$ python -q
>>> import numpy as np
>>> import numpy.linalg as la
>>> np.set_printoptions(suppress=True, linewidth=200)
>>> rng = np.random.default_rng(7543)
>>> lab = rng.integers(0, 3, 6)
>>> F = np.triu((lab[:, None] == lab) & (rng.random((6, 6)) < 0.8), 1).astype(int)
>>> F += F.T
>>> F
array([[0, 0, 1, 0, 0, 0],
       [0, 0, 0, 0, 1, 0],
       [1, 0, 0, 0, 0, 0],
       [0, 0, 0, 0, 0, 0],
       [0, 1, 0, 0, 0, 0],
       [0, 0, 0, 0, 0, 0]])
>>> x0 = np.array([2, 3, 0, 1, 1, 1])
>>> h1 = np.maximum(F @ x0, 0)
>>> print(np.round(np.tanh(F @ x0), 1))
[0.  0.8 1.  0.  1.  0. ]
>>> np.maximum(F @ (3 * x0), 0)
array([0, 3, 6, 0, 9, 0])
>>> print(h1)
[0 1 2 0 3 0]
>>> print(np.flatnonzero(h1 > 1e-9))
[1 2 4]
>>> F * (h1 > 1e-9)[:, None]
array([[0, 0, 0, 0, 0, 0],
       [0, 0, 0, 0, 1, 0],
       [1, 0, 0, 0, 0, 0],
       [0, 0, 0, 0, 0, 0],
       [0, 1, 0, 0, 0, 0],
       [0, 0, 0, 0, 0, 0]])
>>> Uu, sigma, VT = la.svd(F)
>>> sigma
array([1., 1., 1., 1., 0., 0.])
>>> out = Uu[:, :4] @ np.diag(sigma[:4]) @ VT[:4]
>>> out
array([[0., 0., 1., 0., 0., 0.],
       [0., 0., 0., 0., 1., 0.],
       [1., 0., 0., 0., 0., 0.],
       [0., 0., 0., 0., 0., 0.],
       [0., 1., 0., 0., 0., 0.],
       [0., 0., 0., 0., 0., 0.]])
>>> print(np.round(la.norm(F - out) / la.norm(F), 1))
0.0
>>> round(la.norm(F - out, 2), 1), sigma[4]
(np.float64(0.0), np.float64(0.0))
>>> F @ F
array([[1, 0, 0, 0, 0, 0],
       [0, 1, 0, 0, 0, 0],
       [0, 0, 1, 0, 0, 0],
       [0, 0, 0, 0, 0, 0],
       [0, 0, 0, 0, 1, 0],
       [0, 0, 0, 0, 0, 0]])
>>> low = np.diag(F.sum(axis=1)) - F
>>> print(low @ np.ones(6))
[0. 0. 0. 0. 0. 0.]
>>> np.round(la.eigvalsh(low), 1)
array([0., 0., 0., 0., 2., 2.])
>>> (la.eigvalsh(low) < 1e-8).sum()
np.int64(4)
>>> low
array([[ 1,  0, -1,  0,  0,  0],
       [ 0,  1,  0,  0, -1,  0],
       [-1,  0,  1,  0,  0,  0],
       [ 0,  0,  0,  0,  0,  0],
       [ 0, -1,  0,  0,  1,  0],
       [ 0,  0,  0,  0,  0,  0]])
